>>> import numpy as np
>>> np.set_printoptions(precision=4, suppress=True, linewidth=140, sign=" ")
>>> def rd(a):
...     return np.round(a, 4) + 0
... 
>>> W0 = np.loadtxt("layer6.csv", delimiter=",")
>>> W0
array([[ -7.2794,  13.559 ,   1.2074],
       [ -5.8302,  13.3831,   3.3031],
       [ -4.4747,   6.666 ,  -0.0978],
       [ -0.0896,   1.8484,   2.7374],
       [ -9.3177,  13.452 ,  -2.0302],
       [ -0.8223,   2.1898,   1.8844],
       [  3.536 ,  -1.1027,   5.9262],
       [ -4.433 ,  12.5283,   4.763 ],
       [  4.7667,  -4.0497,   5.417 ],
       [ -9.6808,  17.6583,   0.8501],
       [ -4.4724,  10.4169,   2.9747],
       [ -5.5859,   9.9678,   0.8863],
       [  1.3676,   1.2025,   4.4611],
       [ -1.9902,   4.8293,   2.2391],
       [  3.6924,  -3.2418,   4.4176],
       [ -5.4937,   6.815 ,  -1.5506],
       [  7.9088, -12.0964,   3.6893],
       [  0.8339,   1.9715,   4.2655],
       [  5.6873,  -7.5172,   4.0027],
       [  8.9166,  -8.2124,   8.4246],
       [  4.067 ,  -3.9431,   4.4228],
       [ -0.9725,   2.941 ,   2.2669],
       [ -2.4134,   6.1672,   2.6797]])
>>> cen = W0 - W0.mean(axis=1)
Traceback (most recent call last):
  File "<python-input-5>", line 1, in <module>
    cen = W0 - W0.mean(axis=1)
          ~~~^~~~~~~~~~~~~~~~~
ValueError: operands could not be broadcast together with shapes (23,3) (23,) 
>>> cen = W0 - W0.mean(axis=0)
>>> left, sig, Vt = np.linalg.svd(cen, full_matrices=False)
>>> rd(Vt[0] * np.sign(Vt[0, np.abs(Vt[0]).argmax()]))
array([-0.546 ,  0.8197, -0.1732])
>>> np.abs(Vt[0]).argmax()
np.int64(1)
>>> np.linalg.matrix_rank(cen)
np.int64(3)
>>> (np.sign(left[:, 0]) == np.sign(left[0, 0])).astype(int)
array([ 1,  1,  1,  0,  1,  0,  0,  1,  0,  1,  1,  1,  0,  1,  0,  1,  0,  0,  0,  0,  0,  0,  1])
>>> rd(sig)
array([ 45.2698,   9.4858,   0.0001])
>>> rd(sig ** 2 / (sig ** 2).sum())
array([ 0.9579,  0.0421,  0.    ])
>>> cen = W0 - W0.mean(axis=0)
>>> V = np.linalg.svd(cen)[2][:2]
>>> out = cen - cen @ V.T @ V
>>> rd(np.cov(cen @ V.T, rowvar=False))
array([[ 93.1523,   0.    ],
       [  0.    ,   4.09  ]])
>>> np.linalg.norm(out, axis=1).round(6).argmax()
np.int64(3)
>>> rd((cen @ V.T).std(axis=0))
array([ 9.4394,  1.9779])
>>> rd(np.diag(V.T @ V))
array([ 0.4114,  0.835 ,  0.7536])
>>> rd(np.linalg.norm(out) / np.linalg.norm(cen))
np.float64(0.0)
>>> J = np.load("a.npy")
>>> J
array([[ 18,  16,  -4],
       [ 27,  24,  -6],
       [ 18,  21, -12],
       [ 24,  23,  -8]])
>>> # rank 2
>>> rd(J @ np.linalg.pinv(J) @ J)
array([[ 18.,  16.,  -4.],
       [ 27.,  24.,  -6.],
       [ 18.,  21., -12.],
       [ 24.,  23.,  -8.]])
>>> np.linalg.lstsq(J[:-1].T, J[-1])[2]
np.int32(2)
>>> np.unique(J.round(6), axis=0).shape
(4, 3)
>>> out = J / np.sqrt((J ** 2).mean(axis=1, keepdims=True))
>>> J - J.mean(axis=1, keepdims=True)
array([[  8.,   6., -14.],
       [ 12.,   9., -21.],
       [  9.,  12., -21.],
       [ 11.,  10., -21.]])
>>> np.linalg.matrix_rank(J - J.mean(axis=1, keepdims=True))
np.int64(2)
>>> rd(np.linalg.norm(out, axis=1))
array([ 1.7321,  1.7321,  1.7321,  1.7321])
>>> rd(out[1])
array([ 1.2771,  1.1352, -0.2838])
>>> t3 = np.stack([J, -3 * J, J[::-1]])
>>> (t3 @ J.T).shape
(3, 4, 4)
>>> t3.shape
(3, 4, 3)
>>> rd(np.linalg.norm(t3, axis=(1, 2)))
array([  63.364 ,  190.0921,   63.364 ])
>>> np.linalg.matrix_rank(t3.reshape(3, -1))
np.int64(2)
>>> t3.sum(axis=0)
array([[-12,  -9,   0],
       [-36, -27,   0],
       [ -9, -18,  18],
       [-30, -30,  12]])
>>> W2 = np.array([[-5, 5, 2], [6, -4, 7]])
>>> rng = np.random.default_rng(39944)
>>> mat = rng.normal(size=(12, 2)) @ W2 + np.array([-1, -1, 2])
>>> rd(mat)
array([[ 10.2016, -10.4737,   5.6404],
       [ -5.2002,  -0.4779, -13.6071],
       [ -2.4742,   1.144 ,   5.7381],
       [-18.2436,  12.2997,  -9.639 ],
       [  4.8203,  -4.6852,   9.7073],
       [  7.302 ,  -6.6182,  11.2927],
       [ -6.1196,   0.714 , -11.9582],
       [  0.5361,  -1.4265,   6.6009],
       [ -7.429 ,   4.0103,  -2.0962],
       [ 10.657 , -10.5599,   7.1933],
       [ -9.0695,   3.7725, -10.2682],
       [ -4.7585,   1.1269,  -4.1652]])
>>> left, sig = np.linalg.svd(mat)
Traceback (most recent call last):
  File "<python-input-43>", line 1, in <module>
    left, sig = np.linalg.svd(mat)
    ^^^^^^^^^
ValueError: too many values to unpack (expected 2)
>>> left, sig, Vt = np.linalg.svd(mat, full_matrices=False)
>>> rd(sig / sig[0])
array([ 1.    ,  0.3785,  0.1334])
>>> rd(left.T @ left)
array([[ 1.,  0.,  0.],
       [ 0.,  1.,  0.],
       [ 0.,  0.,  1.]])
>>> left.shape, sig.shape, Vt.shape
((12, 3), (3,), (3, 3))
>>> rd(sig)
array([ 44.1389,  16.7056,   5.8881])
